$ python -q
>>> import numpy as np
>>> import numpy.linalg as la
>>> np.set_printoptions(precision=4, suppress=True, linewidth=100)
>>> rd = lambda a: np.round(a, 4) + 0
>>> mat = np.load("data.npy")
>>> mat
array([[-1.1   , -1.    ],
       [-0.8   , -0.2   ],
       [-1.1285, -1.0582]])
>>> gram = mat.T @ mat
>>> rd(gram)
array([[3.1235, 2.4542],
       [2.4542, 2.1598]])
>>> rd(np.trace(gram)), rd((mat ** 2).sum())
(np.float64(5.2833), np.float64(5.2833))
>>> (mat @ mat.T).shape
(3, 3)
>>> rd(la.svd(mat, compute_uv=False) ** 2)
array([5.1427, 0.1406])
>>> rng = np.random.default_rng(284)
>>> out = mat + rng.integers(-2, 3, (3, 1)) @ rng.integers(-2, 3, (1, 2))
>>> rd(out)
array([[ 0.9   , -3.    ],
       [-2.8   ,  1.8   ],
       [-1.1285, -1.0582]])
>>> rd(la.svd(out - mat, compute_uv=False))
array([4., 0.])
>>> la.matrix_rank(out - mat, tol=1e-8)
np.int64(1)
>>> out = np.c_[mat[:, :1] @ np.array([[-1]]), np.array([3, 3, 2])]
>>> out
array([[1.1   , 3.    ],
       [0.8   , 3.    ],
       [1.1285, 2.    ]])
>>> rd(la.norm(out - mat @ la.lstsq(mat, out)[0], axis=0))
array([0.    , 0.7009])
>>> rd(la.norm(la.qr(mat)[0].T @ out, axis=0) ** 2 / ((out ** 2).sum(axis=0) + 1e-12))
array([1.    , 0.9777])
>>> m1 = np.load("sample5.npy")
>>> m1
array([[-1.521 , -1.9899,  0.7258, -0.9881],
       [-2.2318, -3.4803,  2.1104, -2.0916],
       [-0.6968, -2.3515,  1.3838, -0.6227]])
>>> T = np.stack([m1, -1 * m1, m1[::-1]])
>>> T.shape
(3, 3, 4)
>>> rd(la.norm(T, axis=(1, 2)))
array([6.482, 6.482, 6.482])
>>> T.sum(axis=0)
array([[-0.6968, -2.3515,  1.3838, -0.6227],
       [-2.2318, -3.4803,  2.1104, -2.0916],
       [-1.521 , -1.9899,  0.7258, -0.9881]])
>>> X = np.load("mat.npy")
>>> X
array([[ 0,  5,  2],
       [ 0,  0,  0],
       [ 0,  5,  2],
       [ 0,  0,  0],
       [ 3,  7,  7],
       [ 4,  5,  5],
       [ 3,  7,  7],
       [ 0,  0,  0],
       [ 4,  5,  5],
       [ 3,  2,  5],
       [ 0,  0,  0],
       [ 7,  7, 10],
       [ 4,  0,  3]])
>>> out = np.c_[X[:, :2] @ np.array([[-2, -1], [-3, -3]]), np.array([0, 3, 3, 1, 3, 5, 5, 2, 1, 3, 4, 3, 3])]
>>> out
array([[-15, -15,   0],
       [  0,   0,   3],
       [-15, -15,   3],
       [  0,   0,   1],
       [-27, -24,   3],
       [-23, -19,   5],
       [-27, -24,   5],
       [  0,   0,   2],
       [-23, -19,   1],
       [-12,  -9,   3],
       [  0,   0,   4],
       [-35, -28,   3],
       [ -8,  -4,   3]])
>>> la.matrix_rank(np.c_[X, out])
np.int64(4)
>>> rd(la.norm(la.qr(X)[0].T @ out, axis=0) ** 2 / ((out ** 2).sum(axis=0) + 1e-12))
array([1.   , 1.   , 0.587])
>>> rd(la.lstsq(X, out[:, 0])[0])
array([-2., -3.,  0.])
>>> la.matrix_rank(out)
np.int64(3)
>>> D = la.norm(X[:, None] - X[None], axis=-1)
>>> la.matrix_rank(D ** 2)
np.int64(5)
>>> (D + 1e9 * np.eye(13)).round(6).argmin(axis=1)
array([ 2,  3,  0,  1,  6,  8,  4,  1,  5, 12,  1,  4,  9])
>>> D.shape
(13, 13)
>>> hat = X @ la.solve(X.T @ X, X.T)
>>> la.matrix_rank(np.eye(13) - hat)
np.int64(10)
>>> rd(np.diag(hat))
array([0.2941, 0.    , 0.2941, 0.    , 0.3137, 0.3137, 0.3137, 0.    , 0.3137, 0.3725, 0.    ,
       0.4118, 0.3725])
>>> np.allclose(hat @ hat, hat)
True
>>> rd(la.eigvalsh(hat))
array([0., 0., 0., 0., 0., 0., 0., 0., 0., 0., 1., 1., 1.])
>>> la.norm(X, axis=1).argmax()
np.int64(11)
>>> rd(la.norm(X, 1)), rd(la.norm(X, np.inf))
(np.float64(46.0), np.float64(24.0))
>>> rd(la.norm(X, "nuc"))
np.float64(33.0738)
>>> rd(la.norm(X) ** 2 / la.norm(X, 2) ** 2)
np.float64(1.0712)
>>> rd(la.norm(X, axis=0))
array([11.1355, 15.843 , 17.0294])
>>> rd(la.norm(X, 2))
np.float64(24.916)
>>> Uu, sv, Vh = la.svd(X, full_matrices=False)
>>> rd(np.sqrt((sv ** 2).sum())), rd(la.norm(X))
(np.float64(25.7876), np.float64(25.7876))
>>> rd(Uu.T @ Uu)
array([[1., 0., 0.],
       [0., 1., 0.],
       [0., 0., 1.]])
>>> rd(sv / sv[0])
array([1.    , 0.2575, 0.0699])
>>> rd(Vh @ Vh.T)
array([[1., 0., 0.],
       [0., 1., 0.],
       [0., 0., 1.]])
>>> Uu.shape, sv.shape, Vh.shape
((13, 3), (3,), (3, 3))
>>> rd(sv)
array([24.916 ,  6.4153,  1.7424])
>>> rd(Uu.T @ X @ Vh.T)
array([[24.916 ,  0.    ,  0.    ],
       [ 0.    ,  6.4153,  0.    ],
       [ 0.    ,  0.    ,  1.7424]])
>>> out = np.array([[3, 0, 3], [1, 2, 1], [3, 0, 0]])
>>> Z = np.array([[1]])
>>> J = np.block([[out, np.zeros((3, 1))], [np.zeros((1, 3)), Z]])
>>> J
array([[3., 0., 3., 0.],
       [1., 2., 1., 0.],
       [3., 0., 0., 0.],
       [0., 0., 0., 1.]])
>>> out = J[0, 0] * J[1:] - np.outer(J[1:, 0], J[0])
>>> out
array([[ 0.,  6.,  0.,  0.],
       [ 0.,  0., -9.,  0.],
       [ 0.,  0.,  0.,  3.]])
>>> la.matrix_rank(out), la.matrix_rank(J)
(np.int64(3), np.int64(4))
>>> np.flatnonzero(~out.round(6).any(axis=1))
array([], dtype=int64)
>>> K = np.loadtxt("w.csv", delimiter=",")
>>> rd(K)
array([[0.2976, 0.2976, 0.2976, 0.1786],
       [0.2976, 0.2976, 0.2976, 0.1786],
       [0.2976, 0.2976, 0.2976, 0.1786],
       [0.1786, 0.1786, 0.1786, 0.1071]])
>>> rd(np.poly(K))
array([ 1., -1.,  0.,  0.,  0.])
>>> rd(la.eigvals(K))
array([0., 1., 0., 0.])
>>> rd(la.det(2 * K)), rd(la.det(K))
(np.float64(0.0), np.float64(0.0))
>>> rd(np.kron(np.eye(2, dtype=int), K))
array([[0.2976, 0.2976, 0.2976, 0.1786, 0.    , 0.    , 0.    , 0.    ],
       [0.2976, 0.2976, 0.2976, 0.1786, 0.    , 0.    , 0.    , 0.    ],
       [0.2976, 0.2976, 0.2976, 0.1786, 0.    , 0.    , 0.    , 0.    ],
       [0.1786, 0.1786, 0.1786, 0.1071, 0.    , 0.    , 0.    , 0.    ],
       [0.    , 0.    , 0.    , 0.    , 0.2976, 0.2976, 0.2976, 0.1786],
       [0.    , 0.    , 0.    , 0.    , 0.2976, 0.2976, 0.2976, 0.1786],
       [0.    , 0.    , 0.    , 0.    , 0.2976, 0.2976, 0.2976, 0.1786],
       [0.    , 0.    , 0.    , 0.    , 0.1786, 0.1786, 0.1786, 0.1071]])
>>> rd(np.einsum("ii->", K))
np.float64(1.0)
>>> f = np.array([5, 4, 1])
>>> rd(np.correlate(K[0], K[2], "full"))
array([0.0531, 0.1417, 0.2303, 0.2976, 0.2303, 0.1417, 0.0531])
>>> rd(np.array([np.convolve(row, f, "same") for row in K]))
array([[2.6786, 2.9762, 2.381 , 1.0119],
       [2.6786, 2.9762, 2.381 , 1.0119],
       [2.6786, 2.9762, 2.381 , 1.0119],
       [1.6071, 1.7857, 1.4286, 0.6071]])
>>> rd((K + K.T) / 2)
array([[0.2976, 0.2976, 0.2976, 0.1786],
       [0.2976, 0.2976, 0.2976, 0.1786],
       [0.2976, 0.2976, 0.2976, 0.1786],
       [0.1786, 0.1786, 0.1786, 0.1071]])
>>> np.allclose(K @ K.T, K.T @ K)
True
>>> K.inv()
Traceback (most recent call last):
  File "<python-input-77>", line 1, in <module>
    K.inv()
    ^^^^^
AttributeError: 'numpy.ndarray' object has no attribute 'inv'
>>> rd(K @ K)
array([[0.2976, 0.2976, 0.2976, 0.1786],
       [0.2976, 0.2976, 0.2976, 0.1786],
       [0.2976, 0.2976, 0.2976, 0.1786],
       [0.1786, 0.1786, 0.1786, 0.1071]])
>>> rd(np.sort(np.abs(la.eigvals(K))))
array([0., 0., 0., 1.])
>>> arr = np.loadtxt("block17.csv", delimiter=",")
>>> arr
array([[-15.0283,  -3.0336,   0.0557],
       [ -5.106 , -21.013 ,  11.9461],
       [-24.968 ,  -0.0418,  -2.9841],
       [ 14.9461,  -1.933 ,   3.0025]])
>>> rd(la.norm(arr, 1)), rd(la.norm(arr, np.inf))
(np.float64(60.0484), np.float64(38.0651))
>>> rd(la.norm(arr, axis=0))
array([33.1468, 21.3187, 12.6741])
>>> rd(la.norm(arr, "nuc"))
np.float64(57.8816)
>>> rd(la.norm(arr[0], 1)), rd(la.norm(arr[0], np.inf))
(np.float64(18.1176), np.float64(15.0283))
>>> hat = arr @ la.solve(arr.T @ arr, arr.T)
>>> rd(np.diag(hat))
array([0.7527, 0.9997, 0.5855, 0.6621])
>>> rd(hat @ arr[:, 2])
array([ 0.0557, 11.9461, -2.9841,  3.0025])
>>> rd(la.eigvalsh(hat))
array([0., 1., 1., 1.])
>>> np.allclose(hat @ hat, hat)
True
>>> la.matrix_rank(arr, rtol=0.1)
np.int64(2)
>>> [round(float(x), 4) for x in la.svd(arr, compute_uv=False)[:3]]
[33.4996, 24.3228, 0.0591]
>>> rd(np.abs(la.svd(arr)[2][-1]))
array([0.1028, 0.5107, 0.8536])
>>> rd(la.norm(arr, 2) / la.norm(arr))
np.float64(0.8092)
